$ ipython --no-banner

In [1]: import numpy as np

In [2]: import numpy.linalg as la

In [3]: np.set_printoptions(precision=3, suppress=True, linewidth=100, legacy="1.25")

In [4]: def rnd(a):
   ...:     return np.round(a, 3) + 0
   ...: 

In [5]: Q, _ = la.qr(np.array([[1.4, 1.1, 0.2], [-0.3, -1.0, 1.5], [-2.6, -0.7, 1.3]]))

In [6]: evals = np.array([-6, 8, 1])

In [7]: K = Q @ np.diag(evals) @ Q.T

In [8]: print(rnd(K))
[[ 1.037 -2.359  4.062]
 [-2.359  5.476 -2.595]
 [ 4.062 -2.595 -3.514]]

In [9]: # symmetric

In [10]: evals, V = la.eigh(K)

In [11]: x = np.array([1, 1, 1])

In [12]: print(rnd(V * np.abs(evals) @ V.T))
[[ 3.707 -2.931 -0.896]
 [-2.931  5.599 -1.532]
 [-0.896 -1.532  5.694]]

In [13]: print(rnd(x @ K @ x / (x @ x)), rnd(evals[0]), rnd(evals[-1]))
0.405 -6.0 8.0

In [14]: print((np.sign(V[:, -1].round(6)) == np.sign(V[0, -1].round(6))).astype(int))
[1 0 1]

In [15]: M = np.loadtxt("run2.csv", delimiter=",")

In [16]: print(M)
[[  7.396  -3.425   0.498]
 [ -5.799   1.792  -2.515]
 [  4.588  -2.178   0.105]
 [ -6.195   3.8     1.875]
 [ -9.009   5.      1.496]
 [  2.002  -0.368   1.385]
 [  8.605  -3.014   2.923]
 [  3.418  -2.553  -2.325]
 [ -2.395   2.395   3.02 ]
 [ -1.606   1.592   1.973]
 [  8.028  -4.781  -2.195]
 [ -9.986   5.188   0.801]
 [ -0.419  -1.203  -3.413]
 [ -4.004   3.99    4.989]
 [ -2.021   0.401  -1.423]
 [  0.012   0.005   0.052]
 [ -8.576   3.008  -2.864]
 [-10.994   5.389   0.104]
 [  0.412   1.215   3.401]
 [  4.987  -0.969   3.484]
 [ -8.394   3.592  -1.179]
 [ -5.381   3.049   0.901]
 [ -2.176  -0.185  -3.092]]

In [17]: Xs = (M - M.mean(axis=0)) / M.std(axis=0)

In [18]: print(rnd(Xs.std(axis=0)))
[1. 1. 1.]

In [19]: b = la.lstsq(np.delete(Xs, 1, axis=1), Xs[:, 1])[0]

In [20]: print(np.abs(b).argmax())
0

In [21]: P = M @ la.solve(M.T @ M, M.T)

In [22]: print(np.allclose(P @ P, P))
True

In [23]: print(rnd(la.eigvalsh(P)))
[0. 0. 0. 0. 0. 0. 0. 0. 0. 0. 0. 0. 0. 0. 0. 0. 0. 0. 0. 0. 1. 1. 1.]

In [24]: print(rnd(np.trace(P)))
3.0

In [25]: A2 = M / np.sqrt((M ** 2).mean(axis=1, keepdims=True))

In [26]: print(la.matrix_rank(M - M.mean(axis=1, keepdims=True)))
2

In [27]: print(rnd(A2[20]))
[-1.579  0.676 -0.222]

In [28]: x = np.array([1, 2, 1])

In [29]: rhs = M @ x

In [30]: print(rnd(la.lstsq(M, rhs)[0]))
[1. 2. 1.]

In [31]: rng = np.random.default_rng(63)

In [32]: rhs = rhs + 0.05 * rng.normal(size=23)

In [33]: print(rnd(rhs))
[ 1.08  -4.614  0.254  3.276  2.549  2.704  5.57  -4.003  5.476  3.672 -3.682  1.258 -6.27   8.867
 -2.655  0.071 -5.366 -0.131  6.249  6.536 -2.304  1.633 -5.651]

In [34]: b, *_ = la.lstsq(M, rhs)

In [35]: print([round(float(la.norm(la.solve(M.T @ M + lam * np.eye(3), M.T @ rhs))), 2) for lam in (0, 1, 10, 100)])
[2.5, 1.7, 1.6, 1.02]

In [36]: print(rnd(la.norm(rhs - M @ b)))
0.276

In [37]: W0 = np.loadtxt("dump.csv", delimiter=",")

In [38]: print(W0)
[[1. 4. 2. 3.]
 [3. 1. 4. 2.]
 [2. 3. 1. 4.]
 [4. 2. 3. 1.]]

In [39]: w1 = np.array([[-3, 0, 0, 3], [3, -1, -3, 1], [2, 3, -1, 0]])

In [40]: b = np.array([0, 0, 0, 5])

In [41]: hid = np.maximum(M @ w1 + b, 0)

In [42]: print((hid > 0).astype(int))
[[0 1 1 1]
 [1 0 0 0]
 [0 1 1 1]
 [1 1 0 0]
 [1 0 0 0]
 [0 1 0 1]
 [0 1 1 1]
 [0 0 1 1]
 [1 1 0 1]
 [1 1 0 1]
 [0 0 1 1]
 [1 0 0 0]
 [0 0 1 1]
 [1 1 0 0]
 [1 0 1 0]
 [1 1 0 1]
 [1 0 0 0]
 [1 0 0 0]
 [1 1 0 1]
 [0 1 0 1]
 [1 0 0 0]
 [1 0 0 0]
 [0 0 1 0]]

In [43]: C = np.array([[0, -2, -2], [-2, -1, -2], [-1, 0, 0], [2, 0, 2]])

In [44]: print(w1 @ C)
[[  6   6  12]
 [  7  -5  -2]
 [ -5  -7 -10]]

In [45]: print((hid @ C).round(6).argmax(axis=1))
[2 0 2 0 0 0 2 2 0 0 2 0 2 0 0 0 0 0 0 0 0 0 1]

In [46]: ang = np.radians(90)

In [47]: r_ = np.eye(4)

In [48]: r_[0, 0] = r_[1, 1] = np.cos(ang)

In [49]: r_[0, 1], r_[1, 0] = -np.sin(ang), np.sin(ang)

In [50]: print(rnd(r_))
[[ 0. -1.  0.  0.]
 [ 1.  0.  0.  0.]
 [ 0.  0.  1.  0.]
 [ 0.  0.  0.  1.]]

In [51]: A2 = W0 @ r_.T

In [52]: print(np.allclose(la.norm(W0, axis=1), la.norm(A2, axis=1)))
True

In [53]: print(rnd(la.svd(W0, compute_uv=False)), rnd(la.svd(A2, compute_uv=False)))
[10.     4.     1.414  1.414] [10.     4.     1.414  1.414]

In [54]: print(np.fft.fft(W0[0]))
[10.+0.j -1.-1.j -4.+0.j -1.+1.j]

In [55]: print(np.allclose(W0 @ W0.T, W0.T @ W0))
True

In [56]: A = np.load("sample15.npy")

In [57]: print(A)
[[-3  0 -3  0]
 [-1  1 -1  1]
 [-3  0 -3  0]
 [-1  1 -1  1]]

In [58]: x = np.array([2, 0, 2, 2])

In [59]: print((A * x).sum(axis=1))
[-12  -2 -12  -2]

In [60]: print(A @ np.eye(4)[3])
[0. 1. 0. 1.]

In [61]: print(la.norm(A @ x) <= la.norm(A, 2) * la.norm(x) + 1e-9)
True

In [62]: print(A * x)
[[-6  0 -6  0]
 [-2  0 -2  2]
 [-6  0 -6  0]
 [-2  0 -2  2]]

In [63]: A2 = np.array([[-1, 2, 1], [-3, -3, -3], [2, 2, 3], [-3, 1, 3]])

In [64]: print(A2.T @ A.T)
[[ -3  -7  -3  -7]
 [-12  -6 -12  -6]
 [-12  -4 -12  -4]]

In [65]: print(la.matrix_rank(A @ A2))
2

In [66]: print(np.einsum("ik,kj->ij", A, A2))
[[ -3 -12 -12]
 [ -7  -6  -4]
 [ -3 -12 -12]
 [ -7  -6  -4]]

In [67]: print(np.einsum("ik,kj->ji", A, A2))
[[ -3  -7  -3  -7]
 [-12  -6 -12  -6]
 [-12  -4 -12  -4]]

In [68]: print(np.einsum("ij,ij->i", A, A))
[18  4 18  4]

In [69]: print(np.vstack([A, A2.T]).shape)
(7, 4)

In [70]: print(rnd(la.det(A[::-1])))
0.0

In [71]: print(rnd(la.det(2 * A)), rnd(la.det(A)))
0.0 0.0

In [72]: print(rnd(la.eigvals(A).sum().real))
-4.0

In [73]: left, sig, vt = la.svd(A)

In [74]: V = vt[:(sig > 1e-8).sum()]

In [75]: x = A[1] + -1 * A[0] + rng.integers(2) * np.eye(4)[0]

In [76]: print(x)
[3. 1. 2. 1.]

In [77]: print(la.matrix_rank(np.vstack([A, x])))
3

In [78]: print(np.allclose(V.T @ V @ x, x))
False

In [79]: print(rnd(np.diag(V.T @ V)))
[0.5 0.5 0.5 0.5]

In [80]: print(rnd(V.T @ V))
[[0.5 0.  0.5 0. ]
 [0.  0.5 0.  0.5]
 [0.5 0.  0.5 0. ]
 [0.  0.5 0.  0.5]]

In [81]: idx = rng.permutation(4)

In [82]: print(idx)
[3 2 1 0]

In [83]: A2 = A[idx][:, idx]

In [84]: print(rnd(la.det(A2)), rnd(la.det(A[idx])))
0.0 0.0

In [85]: print(np.diag(A2))
[ 1 -3  1 -3]

In [86]: print(A2)
[[ 1 -1  1 -1]
 [ 0 -3  0 -3]
 [ 1 -1  1 -1]
 [ 0 -3  0 -3]]

In [87]: arr = np.cumsum(np.array([[3, 3, 3],
    ...:     [-3, -1, 0],
    ...:     [1, 1, 2],
    ...:     [-3, -1, -1],
    ...:     [-2, -1, -2],
    ...:     [-2, -3, 3],
    ...:     [-1, -2, 0],
    ...:     [-2, 3, 3],
    ...:     [2, 2, -3],
    ...:     [2, -2, 0],
    ...:     [0, -3, 1],
    ...:     [0, 0, -2],
    ...:     [-1, 3, -1]]), axis=0)

In [88]: print(arr)
[[ 3  3  3]
 [ 0  2  3]
 [ 1  3  5]
 [-2  2  4]
 [-4  1  2]
 [-6 -2  5]
 [-7 -4  5]
 [-9 -1  8]
 [-7  1  5]
 [-5 -1  5]
 [-5 -4  6]
 [-5 -4  4]
 [-6 -1  3]]

In [89]: Xs = arr - arr.mean(axis=0)

In [90]: V = la.svd(Xs)[2][:1]

In [91]: A2 = Xs - Xs @ V.T @ V

In [92]: print(rnd(np.cov(Xs @ V.T, rowvar=False)))
17.273

In [93]: print(rnd(np.diag(V.T @ V)))
[0.67  0.283 0.047]

In [94]: print(rnd(la.norm(A2) / la.norm(Xs)))
0.445

In [95]: print(rnd(A2.std(axis=0)))
[0.835 1.315 1.224]

In [96]: data = np.array([[-0.9, 0.0], [0.4, -1.8], [0.7, 1.8], [0.1, 1.3], [0.3, 0.7]])

In [97]: print(data)
[[-0.9  0. ]
 [ 0.4 -1.8]
 [ 0.7  1.8]
 [ 0.1  1.3]
 [ 0.3  0.7]]

In [98]: def softmax(z):
    ...:     e = np.exp(z - z.max(axis=-1, keepdims=True))
    ...:     return e / e.sum(axis=-1, keepdims=True)
    ...: 

In [99]: print(rnd(softmax(data).sum(axis=1)))
[1. 1. 1. 1. 1.]

In [100]: print(rnd(softmax(data[2])))
[0.25 0.75]

In [101]: S = data @ data.T / np.sqrt(2)

In [102]: print(rnd(softmax(S)[2] @ data))
[0.462 1.477]

In [103]: x = np.array([3, 5])

In [104]: rhs = data @ x

In [105]: print(rnd(la.lstsq(data, rhs)[0]))
[3. 5.]

In [106]: print(rhs)
[-2.7 -7.8 11.1  6.8  4.4]

In [107]: rhs = rhs + 0.1 * rng.normal(size=5)

In [108]: print(rnd(rhs))
[-2.597 -7.857 11.277  6.909  4.475]

In [109]: b, *_ = la.lstsq(data, rhs)

In [110]: print(rnd(b))
[2.986 5.072]
